In [1]: import numpy as np

In [2]: np.set_printoptions(precision=3, suppress=True, linewidth=200, floatmode="fixed")

In [3]: data = np.load("m.npy")

In [4]: print(data)
[[68.000 40.000 24.000  8.000]
 [40.000 29.000 15.000  5.000]
 [24.000 15.000 13.000  3.000]
 [ 8.000  5.000  3.000  5.000]]

In [5]: vals, vecs = np.linalg.eig(data)

In [6]: print(np.sort(np.linalg.eigvals(np.linalg.inv(data))))
[0.010 0.250 0.250 0.250]

In [7]: print(vals)
[103.000   4.000   4.000   4.000]

In [8]: print(np.sort(np.linalg.eigvals(data.T)))
[  4.000   4.000   4.000 103.000]

In [9]: E = np.loadtxt("block12.csv", delimiter=",")

In [10]: print(E)
[[ 0.088  8.746  6.867]
 [ 0.044 -1.708 -1.199]
 [-0.199  1.845  1.308]
 [ 0.041 -1.766 -1.384]
 [-0.050  1.774  1.246]
 [ 0.110  1.562  1.279]
 [ 0.127 -1.551 -1.231]
 [ 0.134  2.655  1.998]
 [-0.015 -2.812 -2.018]
 [-0.144 -6.114 -4.671]
 [ 0.049 -6.770 -5.161]
 [ 0.069  1.965  1.489]
 [ 0.049 10.851  8.074]
 [-0.090  0.968  0.568]]

In [11]: G = E.T @ E

In [12]: print(np.linalg.svd(E, compute_uv=False) ** 2)
[495.714   0.163   0.070]

In [13]: print(G)
[[  0.138   1.668   1.322]
 [  1.668 314.638 238.646]
 [  1.322 238.646 181.171]]

In [14]: print((E @ E.T).shape)
(14, 14)

In [15]: A2 = np.array([[1.0, 0.4], [0.5, 0.5], [-1.8, 0.3], [-0.2, 0.0]])

In [16]: W2 = np.array([[-0.1, -0.2, 0.4], [0.9, -0.5, 0.5]])

In [17]: K = A2 @ W2

In [18]: print(K)
[[ 0.260 -0.400  0.600]
 [ 0.400 -0.350  0.450]
 [ 0.450  0.210 -0.570]
 [ 0.020  0.040 -0.080]]

In [19]: x0 = np.array([2, 1, 3])

In [20]: h = np.maximum(K @ x0, 0)

In [21]: print(K * (h > 1e-9)[:, None])
[[ 0.260 -0.400  0.600]
 [ 0.400 -0.350  0.450]
 [ 0.000  0.000 -0.000]
 [ 0.000  0.000 -0.000]]

In [22]: print(np.tanh(K @ x0))
[ 0.958  0.947 -0.537 -0.159]

In [23]: print(h)
[1.920 1.800 0.000 0.000]

In [24]: print(np.maximum(K @ (3 * x0), 0))
[5.760 5.400 0.000 0.000]

In [25]: A2 = np.array([[5, -5], [3, -3], [-4, -2]])

In [26]: print(K @ A2)
[[-2.300 -1.300]
 [-0.850 -1.850]
 [ 5.160 -1.740]
 [ 0.540 -0.060]]

In [27]: print(np.linalg.matrix_rank(K @ A2))
2

In [28]: print(np.vstack([K, A2.T]).shape)
(6, 3)

In [29]: print(A2.T @ K.T)
[[-2.300 -0.850  5.160  0.540]
 [-1.300 -1.850 -1.740 -0.060]]

In [30]: left, sigma, Vt = np.linalg.svd(K)

In [31]: vecs = Vt[:(sigma > 1e-8).sum()]

In [32]: rng = np.random.default_rng(995)

In [33]: x0 = K[0] + -1 * K[3] + rng.integers(2) * np.eye(3)[1]

In [34]: print(x0)
[0.240 0.560 0.680]

In [35]: print(np.linalg.matrix_rank(np.vstack([K, x0])))
3

In [36]: print(np.allclose(vecs.T @ vecs @ x0, x0))
False

In [37]: th = np.radians(15)

In [38]: R = np.eye(3)

In [39]: R[1, 1] = R[0, 0] = np.cos(th)

In [40]: R[1, 0], R[0, 1] = -np.sin(th), np.sin(th)

In [41]: print(R)
[[ 0.966  0.259  0.000]
 [-0.259  0.966  0.000]
 [ 0.000  0.000  1.000]]

In [42]: A2 = K @ R.T

In [43]: print(np.allclose(K @ K.T, A2 @ A2.T))
True

In [44]: print(np.abs(A2 - K).max(axis=0))
[0.112 0.124 0.000]

In [45]: print(np.allclose(np.linalg.norm(K, axis=1), np.linalg.norm(A2, axis=1)))
True

In [46]: rank = np.linalg.matrix_rank(K)

In [47]: print(rank)
2

In [48]: ns = np.linalg.svd(K)[2][rank:].T

In [49]: print([int(np.linalg.matrix_rank(K[:i])) for i in range(1, len(K) + 1)])
[1, 2, 2, 2]

In [50]: print(ns @ ns.T)
[[0.043 0.177 0.100]
 [0.177 0.728 0.408]
 [0.100 0.408 0.229]]

In [51]: print([int(np.linalg.matrix_rank(K[:, :j + 1])) for j in range(3)])
[1, 2, 2]

In [52]: print(ns.shape)
(3, 1)

In [53]: print([int(np.linalg.matrix_rank(np.delete(K, i, axis=0))) for i in range(4)])
[2, 2, 2, 2]

In [54]: M = np.load("layer10.npy")

In [55]: print(M)
[[-1.400  0.200  0.700]
 [ 1.200  1.300  0.500]
 [ 0.400 -0.100 -0.300]]

In [56]: print((M - M.T) / 2)
[[ 0.000 -0.500  0.150]
 [ 0.500  0.000  0.300]
 [-0.150 -0.300  0.000]]

In [57]: print(np.sort(np.abs(np.linalg.eigvals(M))))
[0.061 1.350 1.689]

In [58]: print((M + M.T) / 2)
[[-1.400  0.700  0.550]
 [ 0.700  1.300  0.200]
 [ 0.550  0.200 -0.300]]

In [59]: print(np.round(np.trace(M), 3))
-0.4

In [60]: print(np.allclose(M @ M.T, M.T @ M))
False

In [61]: x0 = np.array([3, 4, 4])

In [62]: print(np.sign((E @ x0).round(6)))
[ 1.000 -1.000  1.000 -1.000  1.000  1.000 -1.000  1.000 -1.000 -1.000 -1.000  1.000  1.000  1.000]

In [63]: print((E @ x0).argmax())
12

In [64]: print(E @ np.eye(3)[0])
[ 0.088  0.044 -0.199  0.041 -0.050  0.110  0.127  0.134 -0.015 -0.144  0.049  0.069  0.049 -0.090]

In [65]: vals, vecs = np.linalg.eig(M)

In [66]: print(np.sort(np.linalg.eigvals(M @ M)))
[0.004 1.824 2.853]

In [67]: print(np.round(np.prod(vals), 3))
0.14

In [68]: mat = np.array([[-11.0, 0.9, -0.3], [-9.0, -0.4, -0.5], [5.0, -0.4, 0.1]])

In [69]: q, R = np.linalg.qr(mat)

In [70]: print(np.abs(np.diag(R)))
[15.067  0.909  0.035]

In [71]: print(q @ R)
[[-11.000   0.900  -0.300]
 [ -9.000  -0.400  -0.500]
 [  5.000  -0.400   0.100]]

In [72]: print(np.allclose(R.T @ R, mat.T @ mat))
True

In [73]: print(round(np.trace(q @ q.T), 3))
3.0

In [74]: x0 = np.array([-2, 3, -3])

In [75]: h = np.maximum(mat @ x0, 0)

In [76]: print(h)
[25.600 18.300  0.000]

In [77]: print(mat * (h > 1e-9)[:, None])
[[-11.000   0.900  -0.300]
 [ -9.000  -0.400  -0.500]
 [  0.000  -0.000   0.000]]

In [78]: print(np.linalg.eigvals(mat))
[-10.044  -1.216  -0.039]

In [79]: print(np.round(np.linalg.det(mat.T), 3))
-0.48

In [80]: print(np.kron(np.eye(2, dtype=int), mat))
[[-11.000   0.900  -0.300  -0.000   0.000  -0.000]
 [ -9.000  -0.400  -0.500  -0.000  -0.000  -0.000]
 [  5.000  -0.400   0.100   0.000  -0.000   0.000]
 [ -0.000   0.000  -0.000 -11.000   0.900  -0.300]
 [ -0.000  -0.000  -0.000  -9.000  -0.400  -0.500]
 [  0.000  -0.000   0.000   5.000  -0.400   0.100]]

In [81]: print(np.round(np.linalg.eigvals(mat).sum().real, 3))
-11.3

In [82]: A2 = np.linalg.inv(mat)

In [83]: print(np.allclose(A2, mat.T))
False

In [84]: print(np.round(np.linalg.det(mat) * np.linalg.det(A2), 3))
1.0

In [85]: vals, vecs = np.linalg.eig(mat)

In [86]: print(round(float(np.prod(vals)), 3))
-0.48

In [87]: print(np.sort(np.linalg.eigvals(mat.T)))
[-10.044  -1.216  -0.039]

In [88]: J = np.load("data.npy")

In [89]: print(J)
[[ 1.000  0.000  0.000  0.000]
 [ 0.000  1.000  0.000  0.000]
 [ 0.000  0.000  0.866 -0.500]
 [ 0.000  0.000  0.500  0.866]]

In [90]: r0, v = J[1], J[3]

In [91]: print(r0 @ r0)
1.0

In [92]: p = (r0 @ v) / (r0 @ r0) * r0

In [93]: print(v - p)
[0.000 0.000 0.500 0.866]

In [94]: print(round(np.linalg.norm(r0 + v) ** 2 + np.linalg.norm(r0 - v) ** 2, 3))
4.0

In [95]: print(p)
[0.000 0.000 0.000 0.000]

In [96]: print(np.outer(r0, v))
[[0.000 0.000 0.000 0.000]
 [0.000 0.000 0.500 0.866]
 [0.000 0.000 0.000 0.000]
 [0.000 0.000 0.000 0.000]]

In [97]: print((np.linalg.matrix_power((J != 0) + (J.T != 0) + np.eye(4), 4) > 0).astype(int))
[[1 0 0 0]
 [0 1 0 0]
 [0 0 1 1]
 [0 0 1 1]]

In [98]: print(np.sort(np.linalg.eigvals(J).real))
[0.866 0.866 1.000 1.000]

In [99]: def softmax(z):
    ...:     e = np.exp(z - z.max(axis=-1, keepdims=True))
    ...:     return e / e.sum(axis=-1, keepdims=True)
    ...: 

In [100]: print(softmax(J).sum(axis=1))
[1.000 1.000 1.000 1.000]

In [101]: scores = J @ J.T / np.sqrt(4)

In [102]: print(softmax(scores))
[[0.355 0.215 0.215 0.215]
 [0.215 0.355 0.215 0.215]
 [0.215 0.215 0.355 0.215]
 [0.215 0.215 0.215 0.355]]

In [103]: print(softmax(scores).round(6).argmax(axis=1))
[0 1 2 3]

In [104]: q, R = np.linalg.qr(J)

In [105]: print(q @ R)
[[ 1.000  0.000  0.000  0.000]
 [ 0.000  1.000  0.000  0.000]
 [ 0.000  0.000  0.866 -0.500]
 [ 0.000  0.000  0.500  0.866]]

In [106]: print(np.round(q.T @ q, 3) + 0)
[[1.000 0.000 0.000 0.000]
 [0.000 1.000 0.000 0.000]
 [0.000 0.000 1.000 0.000]
 [0.000 0.000 0.000 1.000]]

In [107]: print(q)
[[ 1.000  0.000  0.000  0.000]
 [-0.000  1.000  0.000  0.000]
 [-0.000 -0.000 -0.866 -0.500]
 [-0.000 -0.000 -0.500  0.866]]

In [108]: A = np.array([[8, 9, 8, -2], [3, -9, -3, -2], [-7, 9, 9, -6], [-8, 9, 5, -3]])

In [109]: proj = np.triu(np.array([[-2, -1, -2, 0], [1, 2, 0, 2], [2, -1, -2, -2], [2, -2, -1, 2]]), 1) + np.eye(4)

In [110]: A2 = proj @ A @ np.linalg.inv(proj)

In [111]: print(A2)
[[ 19.000  19.000  31.000  36.000]
 [-13.000  -4.000 -19.000 -38.000]
 [  9.000   0.000  17.000  34.000]
 [ -8.000   1.000 -11.000 -27.000]]

In [112]: print(round(float(np.linalg.det(A2)), 3))
1278.0

In [113]: print(np.poly(A2))
[   1.000   -5.000  -17.000 -193.000 1278.000]

In [114]: A2 = np.linalg.inv(A)

In [115]: print(round(np.linalg.slogdet(A)[0], 3))
1.0

In [116]: print(np.allclose(A2, A.T))
False

In [117]: print(round(np.linalg.cond(A), 3))
32.561

In [118]: print(np.linalg.inv(A2))
[[ 8.000  9.000  8.000 -2.000]
 [ 3.000 -9.000 -3.000 -2.000]
 [-7.000  9.000  9.000 -6.000]
 [-8.000  9.000  5.000 -3.000]]

In [119]: print((np.abs(A2) > 1e-9).astype(int))
[[1 1 1 1]
 [1 1 1 1]
 [1 1 1 1]
 [1 1 1 1]]

In [120]: th = np.radians(15)

In [121]: R = np.eye(4)

In [122]: R[0, 0] = R[3, 3] = np.cos(th)

In [123]: R[0, 3], R[3, 0] = -np.sin(th), np.sin(th)

In [124]: print(R)
[[ 0.966  0.000  0.000 -0.259]
 [ 0.000  1.000  0.000  0.000]
 [ 0.000  0.000  1.000  0.000]
 [ 0.259  0.000  0.000  0.966]]

In [125]: A2 = A @ R.T

In [126]: print(np.linalg.svd(A, compute_uv=False), np.linalg.svd(A2, compute_uv=False))
[23.402 12.532  6.063  0.719] [23.402 12.532  6.063  0.719]

In [127]: print(round(np.linalg.det(R), 3), round(float(np.trace(R)), 3))
1.0 3.932

In [128]: proj = E @ np.linalg.solve(E.T @ E, E.T)

In [129]: print(np.round(np.linalg.eigvalsh(proj), 3) + 0)
[0.000 0.000 0.000 0.000 0.000 0.000 0.000 0.000 0.000 0.000 0.000 1.000 1.000 1.000]

In [130]: print(np.allclose(proj @ proj, proj))
True

In [131]: print(proj @ E[:, 2])
[ 6.867 -1.199  1.308 -1.384  1.246  1.279 -1.231  1.998 -2.018 -4.671 -5.161  1.489  8.074  0.568]

In [132]: W0 = np.array([[1.0, 0.0, 0.0, 0.0],
     ...:     [0.25, 0.5, 0.0, 0.25],
     ...:     [0.0, 0.0, 1.0, 0.0],
     ...:     [0.0, 0.25, 0.25, 0.5]])

In [133]: # a transition matrix

In [134]: r0 = np.array([3, -1, -1, 4])

In [135]: A2 = W0 + np.outer(r0, np.eye(4)[0])

In [136]: print(np.linalg.matrix_rank(np.linalg.inv(A2) - np.linalg.inv(W0), tol=1e-8))
1

In [137]: print(A2)
[[ 4.000  0.000  0.000  0.000]
 [-0.750  0.500  0.000  0.250]
 [-1.000  0.000  1.000  0.000]
 [ 4.000  0.250  0.250  0.500]]

In [138]: r0, v = A2[1], A2[0]

In [139]: print(r0 @ v)
-3.0

In [140]: print(r0 @ r0)
0.875

In [141]: p = (r0 @ v) / (r0 @ r0) * r0

In [142]: print(np.round((v - p) @ r0, 3))
-0.0

In [143]: print(v - p)
[1.429 1.714 0.000 0.857]
